$ python -q
>>> import numpy as np
>>> import numpy.linalg as la
>>> np.set_printoptions(precision=2, suppress=True, linewidth=160, sign=" ")
>>> J = np.load("arr.npy")
>>> J
array([[ 1.  ,  0.2 ,  0.04],
       [ 0.2 ,  1.  ,  0.2 ],
       [ 0.04,  0.2 ,  1.  ]])
>>> J.sum(axis=1)
array([ 1.24,  1.4 ,  1.24])
>>> la.matrix_rank(J)
np.int64(3)
>>> J.sum(axis=0)
array([ 1.24,  1.4 ,  1.24])
>>> print(J.mean(axis=0))
[ 0.41  0.47  0.41]
>>> np.abs(J).max()
np.float64(1.0)
>>> J.shape
(3, 3)
>>> A2 = la.inv(J)
>>> round(float(la.slogdet(J)[0]), 2)
1.0
>>> round(la.cond(J), 2)
np.float64(1.77)
>>> np.round(la.det(J) * A2, 2) + 0
array([[ 0.96, -0.19,  0.  ],
       [-0.19,  1.  , -0.19],
       [ 0.  , -0.19,  0.96]])
>>> (np.abs(A2) > 1e-9).astype(int)
array([[ 1,  1,  0],
       [ 1,  1,  1],
       [ 0,  1,  1]])
>>> np.round(J @ A2, 2) + 0
array([[ 1.,  0.,  0.],
       [ 0.,  1.,  0.],
       [ 0.,  0.,  1.]])
>>> f = np.array([3, 5])
>>> np.correlate(J[1], J[0], "full")
array([ 0.01,  0.08,  0.41,  1.04,  0.2 ])
>>> print(np.polyval(f, J[1]))
[ 5.6  8.   5.6]
>>> np.array([np.convolve(row, f, "same") for row in J])
array([[ 3.  ,  5.6 ,  1.12],
       [ 0.6 ,  4.  ,  5.6 ],
       [ 0.12,  0.8 ,  4.  ]])
>>> K = np.array([[0.9, -1.4, 0.6, 0.3],
...     [-0.2, 0.0, 0.6, 0.3],
...     [-0.21, 0.0, 0.69, 0.47]])
>>> la.norm(K, axis=1).argmax()
np.int64(0)
>>> np.round(la.norm(K) ** 2 / la.norm(K, 2) ** 2, 2)
np.float64(1.34)
>>> round(float(la.norm(K[0], 1)), 2), round(la.norm(K[0], np.inf), 2)
(3.2, np.float64(1.4))
>>> round(float(la.norm(K, 2)), 2)
1.82
>>> round(float(K[0] @ K[1]), 2)
0.27
>>> round(la.norm(K, "nuc"), 2)
np.float64(2.96)
>>> np.round(la.norm(K, 1), 2), round(float(la.norm(K, np.inf)), 2)
(np.float64(1.89), 3.2)
